>>> import numpy as np
>>> np.set_printoptions(suppress=True, linewidth=100)
>>> Y = np.array([[0, 0, 0, 2, 0, 1, 3, 0, 1, 0],
...     [2, 1, 1, 1, 0, 0, 2, 3, 0, 2],
...     [2, 2, 2, 2, 2, 1, 1, 2, 1, 1],
...     [0, 3, 0, 0, 1, 0, 0, 1, 0, 0],
...     [2, 3, 3, 3, 1, 0, 1, 2, 0, 3],
...     [1, 3, 3, 2, 2, 2, 3, 2, 1, 1],
...     [2, 3, 0, 3, 1, 3, 1, 1, 2, 2],
...     [0, 0, 1, 3, 3, 3, 2, 1, 1, 1],
...     [1, 1, 1, 3, 0, 1, 1, 2, 3, 0],
...     [0, 1, 3, 0, 1, 3, 1, 3, 2, 2]])
>>> arr = np.tril(Y)
>>> arr
array([[0, 0, 0, 0, 0, 0, 0, 0, 0, 0],
       [2, 1, 0, 0, 0, 0, 0, 0, 0, 0],
       [2, 2, 2, 0, 0, 0, 0, 0, 0, 0],
       [0, 3, 0, 0, 0, 0, 0, 0, 0, 0],
       [2, 3, 3, 3, 1, 0, 0, 0, 0, 0],
       [1, 3, 3, 2, 2, 2, 0, 0, 0, 0],
       [2, 3, 0, 3, 1, 3, 1, 0, 0, 0],
       [0, 0, 1, 3, 3, 3, 2, 1, 0, 0],
       [1, 1, 1, 3, 0, 1, 1, 2, 3, 0],
       [0, 1, 3, 0, 1, 3, 1, 3, 2, 2]])
>>> arr.reshape(-1, 2)
array([[0, 0],
       [0, 0],
       [0, 0],
       [0, 0],
       [0, 0],
       [2, 1],
       [0, 0],
       [0, 0],
       [0, 0],
       [0, 0],
       [2, 2],
       [2, 0],
       [0, 0],
       [0, 0],
       [0, 0],
       [0, 3],
       [0, 0],
       [0, 0],
       [0, 0],
       [0, 0],
       [2, 3],
       [3, 3],
       [1, 0],
       [0, 0],
       [0, 0],
       [1, 3],
       [3, 2],
       [2, 2],
       [0, 0],
       [0, 0],
       [2, 3],
       [0, 3],
       [1, 3],
       [1, 0],
       [0, 0],
       [0, 0],
       [1, 3],
       [3, 3],
       [2, 1],
       [0, 0],
       [1, 1],
       [1, 3],
       [0, 1],
       [1, 2],
       [3, 0],
       [0, 1],
       [3, 0],
       [1, 3],
       [1, 3],
       [2, 2]])
>>> arr.ravel(order="F")
array([0, 2, 2, 0, 2, 1, 2, 0, 1, 0, 0, 1, 2, 3, 3, 3, 3, 0, 1, 1, 0, 0, 2, 0, 3, 3, 0, 1, 1, 3, 0,
       0, 0, 0, 3, 2, 3, 3, 3, 0, 0, 0, 0, 0, 1, 2, 1, 3, 0, 1, 0, 0, 0, 0, 0, 2, 3, 3, 1, 3, 0, 0,
       0, 0, 0, 0, 1, 2, 1, 1, 0, 0, 0, 0, 0, 0, 0, 1, 2, 3, 0, 0, 0, 0, 0, 0, 0, 0, 3, 2, 0, 0, 0,
       0, 0, 0, 0, 0, 0, 2])
>>> t3 = arr.reshape(10, 2, -1)
>>> t3[:, 0]
array([[0, 0, 0, 0, 0],
       [2, 1, 0, 0, 0],
       [2, 2, 2, 0, 0],
       [0, 3, 0, 0, 0],
       [2, 3, 3, 3, 1],
       [1, 3, 3, 2, 2],
       [2, 3, 0, 3, 1],
       [0, 0, 1, 3, 3],
       [1, 1, 1, 3, 0],
       [0, 1, 3, 0, 1]])
>>> np.einsum("ihd,ihd->ih", t3, t3)
array([[ 0,  0],
       [ 5,  0],
       [12,  0],
       [ 9,  0],
       [32,  0],
       [27,  4],
       [23, 10],
       [19, 14],
       [12, 15],
       [11, 27]])
>>> t3.shape
(10, 2, 5)
